$ python -q
>>> import numpy as np
>>> import numpy.linalg as la
>>> np.set_printoptions(precision=2, suppress=True, linewidth=120, sign=" ")
>>> F = np.array([[-2, -3, 3, 1, 3, 0],
...     [2, 0, 2, -3, -1, 3],
...     [3, 2, 3, 1, 3, -1],
...     [2, -3, 2, 2, 1, 1],
...     [-1, 0, -1, 0, 2, 3],
...     [-3, -1, 2, 1, -2, 0],
...     [0, -3, 1, 2, 3, 0],
...     [1, 1, -1, 2, 2, -1],
...     [-2, 0, 2, 1, 1, 1]])
>>> F[8] = F[7]
>>> F
array([[-2, -3,  3,  1,  3,  0],
       [ 2,  0,  2, -3, -1,  3],
       [ 3,  2,  3,  1,  3, -1],
       [ 2, -3,  2,  2,  1,  1],
       [-1,  0, -1,  0,  2,  3],
       [-3, -1,  2,  1, -2,  0],
       [ 0, -3,  1,  2,  3,  0],
       [ 1,  1, -1,  2,  2, -1],
       [ 1,  1, -1,  2,  2, -1]])
>>> # rows 7 and 8 are equal
>>> out = np.c_[F[:, :4] @ np.array([[-2, 2, 0, 1], [-3, -1, 3, 2], [2, 2, 2, 0], [-2, -3, 2, -1]]), np.array([3, 0, 1, 0, 0, 1, 0, 1, 2])]
>>> out
array([[ 17,   2,  -1,  -9,   3],
       [  6,  17,  -2,   5,   0],
       [ -8,   7,  14,   6,   1],
       [  5,   5,  -1,  -6,   0],
       [  0,  -4,  -2,  -1,   0],
       [ 11,  -4,   3,  -6,   1],
       [  7,  -1,  -3,  -8,   0],
       [-11,  -7,   5,   1,   1],
       [-11,  -7,   5,   1,   2]])
>>> np.round(la.norm(out - F @ la.lstsq(F, out)[0], axis=0), 2) + 0
array([ 0.  ,  0.  ,  0.  ,  0.  ,  2.32])
>>> np.round(la.lstsq(F, out[:, 0])[0], 2) + 0
array([-2., -3.,  2., -2.,  0.,  0.])
>>> la.norm(la.qr(F)[0].T @ out, axis=0) ** 2 / ((out ** 2).sum(axis=0) + 1e-12)
array([ 1.  ,  1.  ,  1.  ,  1.  ,  0.66])
>>> out = F[0, 0] * F[1:] - np.outer(F[1:, 0], F[0])
>>> out
array([[  0,   6, -10,   4,  -4,  -6],
       [  0,   5, -15,  -5, -15,   2],
       [  0,  12, -10,  -6,  -8,  -2],
       [  0,  -3,   5,   1,  -1,  -6],
       [  0,  -7,   5,   1,  13,   0],
       [  0,   6,  -2,  -4,  -6,   0],
       [  0,   1,  -1,  -5,  -7,   2],
       [  0,   1,  -1,  -5,  -7,   2]])
>>> np.flatnonzero(~out.round(6).any(axis=1))
array([], dtype=int64)
>>> F[:, 0] / F[0, 0]
array([ 1. , -1. , -1.5, -1. ,  0.5,  1.5, -0. , -0.5, -0.5])
>>> X = np.load("test8.npy")
>>> X
array([[ 0.86,  0.05, -0.05,  0.14,  0.23, -0.32,  0.23,  0.14, -0.05, -0.05],
       [ 0.05,  0.98,  0.02, -0.05, -0.08,  0.11, -0.08, -0.05,  0.02,  0.02],
       [-0.05,  0.02,  0.98,  0.05,  0.08, -0.11,  0.08,  0.05, -0.02, -0.02],
       [ 0.14, -0.05,  0.05,  0.86, -0.23,  0.32, -0.23, -0.14,  0.05,  0.05],
       [ 0.23, -0.08,  0.08, -0.23,  0.62,  0.54, -0.38, -0.23,  0.08,  0.08],
       [-0.32,  0.11, -0.11,  0.32,  0.54,  0.25,  0.54,  0.32, -0.11, -0.11],
       [ 0.23, -0.08,  0.08, -0.23, -0.38,  0.54,  0.62, -0.23,  0.08,  0.08],
       [ 0.14, -0.05,  0.05, -0.14, -0.23,  0.32, -0.23,  0.86,  0.05,  0.05],
       [-0.05,  0.02, -0.02,  0.05,  0.08, -0.11,  0.08,  0.05,  0.98, -0.02],
       [-0.05,  0.02, -0.02,  0.05,  0.08, -0.11,  0.08,  0.05, -0.02,  0.98]])
>>> # orthonormal columns
>>> O, evecs = la.qr(X[:, :2])[0], la.qr(X[:, 2:])[0]
>>> sigma = la.svd(O.T @ evecs, compute_uv=False)
>>> sigma.round(2) + 0
array([ 0.,  0.])
>>> (sigma > 0.9).sum()
np.int64(0)
>>> out = np.array([[0, 2],
...     [2, 3],
...     [0, 2],
...     [3, 0],
...     [0, 0],
...     [3, 3],
...     [2, 1],
...     [0, 0],
...     [0, 0],
...     [2, 2]])
>>> la.matrix_rank(np.vstack([X, out.T]))
np.int64(10)
>>> np.vstack([X, out.T]).shape
(12, 10)
>>> la.matrix_rank(X @ out)
np.int64(2)
>>> np.einsum("ij->j", X)
array([ 1.18,  0.94,  1.06,  0.82,  0.69,  1.43,  0.69,  0.82,  1.06,  1.06])
>>> np.round(X @ X.T, 2) + 0
array([[ 1.,  0.,  0.,  0.,  0.,  0.,  0.,  0.,  0.,  0.],
       [ 0.,  1.,  0.,  0.,  0.,  0.,  0.,  0.,  0.,  0.],
       [ 0.,  0.,  1.,  0.,  0.,  0.,  0.,  0.,  0.,  0.],
       [ 0.,  0.,  0.,  1.,  0.,  0.,  0.,  0.,  0.,  0.],
       [ 0.,  0.,  0.,  0.,  1.,  0.,  0.,  0.,  0.,  0.],
       [ 0.,  0.,  0.,  0.,  0.,  1.,  0.,  0.,  0.,  0.],
       [ 0.,  0.,  0.,  0.,  0.,  0.,  1.,  0.,  0.,  0.],
       [ 0.,  0.,  0.,  0.,  0.,  0.,  0.,  1.,  0.,  0.],
       [ 0.,  0.,  0.,  0.,  0.,  0.,  0.,  0.,  1.,  0.],
       [ 0.,  0.,  0.,  0.,  0.,  0.,  0.,  0.,  0.,  1.]])
>>> la.svd(X, compute_uv=False)
array([ 1.,  1.,  1.,  1.,  1.,  1.,  1.,  1.,  1.,  1.])
>>> rng = np.random.default_rng(172686)
>>> idx = rng.permutation(10)
>>> idx
array([ 5,  8,  9,  3,  2,  4,  7,  1,  0,  6])
>>> out = X[idx][:, idx]
>>> np.trace(out)
np.float64(8.0)
>>> r0 = np.array([0, -3, -2, -2, 0, -2])
>>> E = np.outer(rng.normal(size=12), r0) + 0.02 * rng.normal(size=(12, 6))
>>> E.round(2) + 0
array([[-0.01, -0.49, -0.33, -0.35, -0.02, -0.32],
       [ 0.01,  0.07,  0.07,  0.05,  0.  ,  0.07],
       [-0.02, -1.19, -0.77, -0.82,  0.  , -0.79],
       [ 0.  ,  0.69,  0.44,  0.46, -0.01,  0.47],
       [-0.01, -1.25, -0.84, -0.86,  0.  , -0.84],
       [-0.01,  3.22,  2.13,  2.17, -0.01,  2.14],
       [ 0.  ,  0.78,  0.51,  0.48,  0.03,  0.51],
       [-0.01,  3.81,  2.54,  2.54,  0.02,  2.53],
       [ 0.01, -1.29, -0.91, -0.88,  0.03, -0.86],
       [ 0.03,  2.46,  1.67,  1.64,  0.01,  1.63],
       [-0.02, -0.45, -0.33, -0.28,  0.  , -0.3 ],
       [ 0.02, -4.12, -2.75, -2.73,  0.02, -2.75]])
>>> ev, evecs = la.eigh(X)
>>> x = np.array([-3, -3, 2, 0, 3, 1, -2, 2, -3, -1])
>>> la.eigvalsh(X[1:, 1:])
array([-0.86,  1.  ,  1.  ,  1.  ,  1.  ,  1.  ,  1.  ,  1.  ,  1.  ])
>>> idx = E[:, 5] > np.median(E[:, 5])
>>> r0 = E[idx].mean(axis=0) - E[~idx].mean(axis=0)
>>> np.argsort(-np.abs(r0).round(6), kind="stable")
array([ 1,  2,  3,  5,  0,  4])
>>> ((E - E.mean(axis=0)) @ r0 > 0).astype(int)
array([ 0,  0,  0,  1,  0,  1,  1,  1,  0,  1,  0,  0])
>>> mat = np.load("w.npy")
>>> mat
array([[ 2,  3,  3,  4,  2,  2,  1,  6],
       [ 3,  4,  1,  6,  3,  6,  0,  4],
       [ 3,  1,  0,  4,  4,  1,  4,  2],
       [ 4,  6,  4,  2,  2,  4,  2,  4],
       [ 2,  3,  4,  2,  4,  2,  6,  3],
       [ 2,  6,  1,  4,  2,  6,  5,  2],
       [ 1,  0,  4,  2,  6,  5,  4,  0],
       [ 6,  4,  2,  4,  3,  2,  0,  6]])
>>> # symmetric, so the eigenvalues are real
>>> ev, evecs = la.eigh(mat)
>>> np.abs(evecs[:, -1])
array([ 0.33,  0.4 ,  0.26,  0.39,  0.34,  0.4 ,  0.29,  0.39])
>>> np.abs(evecs[:, -1]).round(6).argmax()
np.int64(5)
>>> la.svd(mat, compute_uv=False)
array([ 25.43,   9.05,   6.05,   5.4 ,   4.55,   3.  ,   0.33,   0.11])
>>> O, evecs = la.qr(mat[:, :6])[0], la.qr(mat[:, 6:])[0]
>>> sigma = la.svd(O.T @ evecs, compute_uv=False)
>>> (sigma > 0.9).sum()
np.int64(2)
>>> round(la.norm(O @ O.T - evecs @ evecs.T, 2), 2)
np.float64(1.0)
>>> W0 = np.loadtxt("case7.csv", delimiter=",")
>>> W0
array([[-2.36,  1.14, -1.41,  3.12, -3.79, -4.58],
       [ 2.23, -2.71, -0.77,  0.4 ,  0.37, -2.75],
       [ 6.4 , -0.45, -1.62, -4.68,  4.34,  4.38],
       [-0.95,  2.21, -2.92,  2.8 , -4.16, -5.01],
       [-2.63,  7.31, -2.86,  0.78, -4.14,  0.76],
       [-3.77,  0.49,  2.68,  0.72, -0.34,  1.71],
       [ 6.72,  0.79, -1.88, -5.42,  4.72,  5.99],
       [ 0.52, -4.62,  3.64, -1.21,  3.54,  1.95],
       [-0.22,  0.35,  2.52, -2.79,  3.1 ,  5.87],
       [-0.86, -5.62,  5.14, -0.92,  3.96,  2.41],
       [-2.32, -0.86,  2.96, -0.15,  1.1 ,  2.29]])
>>> P = W0 @ la.solve(W0.T @ W0, W0.T)
>>> np.round(np.trace(P), 2)
np.float64(6.0)
>>> np.diag(P)
array([ 0.27,  0.42,  0.59,  0.63,  0.9 ,  0.35,  0.77,  0.64,  0.69,  0.49,  0.25])
